$ python -q
>>> import numpy as np
>>> from numpy import linalg as LA
>>> np.set_printoptions(suppress=True, linewidth=120)
>>> arr = np.load("m.npy")
>>> arr.round(3)
array([[ 1.196,  0.465, -0.863],
       [ 0.465,  0.181, -0.336],
       [-0.863, -0.336,  0.624]])
>>> evals, vecs = LA.eigh(arr)
>>> vec = np.array([3, 3, 3])
>>> np.round(vecs * np.maximum(evals, 0) @ vecs.T, 3)
array([[ 1.196,  0.465, -0.863],
       [ 0.465,  0.181, -0.336],
       [-0.863, -0.336,  0.624]])
>>> np.round(LA.eigvalsh(arr[1:, 1:]), 3) + 0
array([0.   , 0.804])
>>> np.round(vecs * np.abs(evals) @ vecs.T, 3)
array([[ 1.196,  0.465, -0.863],
       [ 0.465,  0.181, -0.336],
       [-0.863, -0.336,  0.624]])
>>> A2 = np.array([[-0.7], [0.0], [0.0]])
>>> C = np.array([[1.2, -1.4, -1.7, 0.0]])
>>> J = A2 @ C
>>> J.round(3)
array([[-0.84,  0.98,  1.19,  0.  ],
       [ 0.  ,  0.  ,  0.  ,  0.  ],
       [ 0.  ,  0.  ,  0.  ,  0.  ]])
>>> print([round(float(x), 3) for x in LA.svd(J, compute_uv=False)[:3]])
[1.756, 0.0, 0.0]
>>> np.argsort(-LA.norm(J, axis=0).round(6), kind="stable")[:3]
array([2, 1, 0])
>>> rk = LA.matrix_rank(J)
>>> rk
np.int64(1)
>>> N = LA.svd(J)[2][rk:].T
>>> np.allclose(J @ N, 0)
True
>>> [int(LA.matrix_rank(J[:i])) for i in range(1, len(J) + 1)]
[1, 1, 1]
>>> [int(LA.matrix_rank(J[:, :j + 1])) for j in range(4)]
[1, 1, 1, 1]
>>> np.round(N @ N.T, 3)
array([[ 0.771,  0.267,  0.324,  0.   ],
       [ 0.267,  0.688, -0.378,  0.   ],
       [ 0.324, -0.378,  0.541,  0.   ],
       [ 0.   ,  0.   ,  0.   ,  1.   ]])
>>> LA.matrix_rank(J.T @ J), LA.matrix_rank(J @ J.T)
(np.int64(1), np.int64(1))
>>> np.round(J @ N, 3) + 0
array([[0., 0., 0.],
       [0., 0., 0.],
       [0., 0., 0.]])
>>> try:
...     LA.inv(J)
... except LA.LinAlgError as e:
...     print("failed:", e)
... 
failed: Last 2 dimensions of the array must be square
>>> np.abs(np.diag(LA.qr(J)[1])) > 1e-9
array([ True, False, False])
>>> np.round(J @ LA.pinv(J) @ J, 3)
array([[-0.84,  0.98,  1.19,  0.  ],
       [ 0.  ,  0.  ,  0.  ,  0.  ],
       [ 0.  ,  0.  ,  0.  ,  0.  ]])
>>> np.unique(J.round(6), axis=0).shape
(2, 4)
>>> LA.lstsq(J[:-1].T, J[-1])[2]
np.int32(1)
